$ ipython --no-banner

In [1]: import numpy as np

In [2]: from numpy import linalg as LA

In [3]: np.set_printoptions(precision=2, suppress=True, linewidth=200)

In [4]: def rnd(a):
   ...:     return np.round(a, 2) + 0
   ...: 

In [5]: mat = np.array([[1, 0, 0, 0], [-1, 1, 0, 0], [-1, 0, 1, 0], [0, 4, 4, 1]])

In [6]: T = np.stack([mat, -1 * mat, mat[::-1]])

In [7]: T.shape
Out[7]: (3, 4, 4)

In [8]: (T @ mat.T).shape
Out[8]: (3, 4, 4)

In [9]: LA.matrix_rank(T)
Out[9]: array([4, 4, 4])

In [10]: np.einsum("bij,cij->bc", T, T)
Out[10]: 
array([[ 38, -38,   2],
       [-38,  38,  -2],
       [  2,  -2,  38]])

In [11]: F = np.load("mat.npy")

In [12]: rnd(F)
Out[12]: 
array([[-0.53, -0.06,  0.65,  0.18,  0.21, -0.38,  0.28],
       [ 0.08, -0.45, -0.51, -0.12,  0.28, -0.54,  0.37],
       [-0.3 ,  0.14, -0.13, -0.31,  0.8 ,  0.32, -0.19],
       [ 0.3 , -0.53,  0.34, -0.18,  0.08,  0.53,  0.44],
       [-0.68, -0.05, -0.3 , -0.32, -0.45,  0.25,  0.28],
       [ 0.23,  0.32,  0.26, -0.82, -0.1 , -0.31,  0.07],
       [ 0.15,  0.62, -0.15,  0.24,  0.13,  0.12,  0.69]])

In [13]: x0 = np.array([-1, -3, -2, -2, -3, 0, 1])

In [14]: a = np.maximum(F @ x0, 0)

In [15]: rnd(F.T @ a)
Out[15]: array([-1.94, -1.64, -1.68, -1.88, -1.03,  0.33,  2.33])

In [16]: rnd(F * (a > 1e-9)[:, None])
Out[16]: 
array([[ 0.  ,  0.  ,  0.  ,  0.  ,  0.  ,  0.  ,  0.  ],
       [ 0.08, -0.45, -0.51, -0.12,  0.28, -0.54,  0.37],
       [ 0.  ,  0.  ,  0.  ,  0.  ,  0.  ,  0.  ,  0.  ],
       [ 0.3 , -0.53,  0.34, -0.18,  0.08,  0.53,  0.44],
       [-0.68, -0.05, -0.3 , -0.32, -0.45,  0.25,  0.28],
       [ 0.23,  0.32,  0.26, -0.82, -0.1 , -0.31,  0.07],
       [ 0.  ,  0.  ,  0.  ,  0.  ,  0.  ,  0.  ,  0.  ]])

In [17]: rnd(np.tanh(F @ x0))
Out[17]: array([-0.86,  0.97, -0.95,  0.82,  1.  ,  0.3 , -0.96])

In [18]: rnd((F - F.T) / 2)
Out[18]: 
array([[ 0.  , -0.07,  0.48, -0.06,  0.44, -0.3 ,  0.06],
       [ 0.07,  0.  , -0.32,  0.21,  0.17, -0.43, -0.13],
       [-0.48,  0.32,  0.  , -0.33,  0.55,  0.03, -0.02],
       [ 0.06, -0.21,  0.33,  0.  ,  0.2 ,  0.67,  0.1 ],
       [-0.44, -0.17, -0.55, -0.2 ,  0.  ,  0.18,  0.07],
       [ 0.3 ,  0.43, -0.03, -0.67, -0.18,  0.  , -0.02],
       [-0.06,  0.13,  0.02, -0.1 , -0.07,  0.02,  0.  ]])

In [19]: rnd(np.trace(F))
Out[19]: np.float64(-1.37)

In [20]: rnd(np.sort(np.abs(LA.eigvals(F))))
Out[20]: array([1., 1., 1., 1., 1., 1., 1.])

In [21]: def softmax(z):
    ...:     e = np.exp(z - z.max(axis=-1, keepdims=True))
    ...:     return e / e.sum(axis=-1, keepdims=True)
    ...: 

In [22]: rnd(softmax(10 * F[1]))
Out[22]: array([0.04, 0.  , 0.  , 0.01, 0.29, 0.  , 0.66])

In [23]: S = F @ F.T / np.sqrt(7)

In [24]: rnd(softmax(S)[1] @ F)
Out[24]: array([-0.1 , -0.03, -0.01, -0.18,  0.14, -0.03,  0.28])

In [25]: rng = np.random.default_rng(426)

In [26]: labels = rng.permutation(7)

In [27]: labels
Out[27]: array([5, 6, 4, 3, 2, 0, 1])

In [28]: M2 = F[labels][:, labels]

In [29]: np.allclose(M2, F)
Out[29]: False

In [30]: rnd(LA.det(M2)), rnd(LA.det(F[labels]))
Out[30]: (np.float64(1.0), np.float64(-1.0))

In [31]: rnd(LA.svd(F, compute_uv=False))
Out[31]: array([1., 1., 1., 1., 1., 1., 1.])

In [32]: rnd(F[:, 1] @ F[:, 4])
Out[32]: np.float64(0.0)

In [33]: rnd(LA.norm(F, axis=0))
Out[33]: array([1., 1., 1., 1., 1., 1., 1.])

In [34]: feats = np.loadtxt("a.csv", delimiter=",")

In [35]: rnd(feats)
Out[35]: 
array([[-0.65,  0.64, -0.42],
       [-0.15, -0.64, -0.75],
       [-0.75, -0.42,  0.51]])

In [36]: x0 = np.array([3, -3, 1])

In [37]: target = feats @ x0

In [38]: beta, lr = np.zeros(3), 1 / LA.norm(feats, 2) ** 2

In [39]: for i in range(300):
    ...:     beta -= lr * feats.T @ (feats @ beta - target)
    ...:     if i % 50 == 0: print(i, round(LA.norm(feats @ beta - target), 2))
    ...: 
0 0.0
50 0.0
100 0.0
150 0.0
200 0.0
250 0.0

In [40]: rnd(beta)
Out[40]: array([ 3., -3.,  1.])
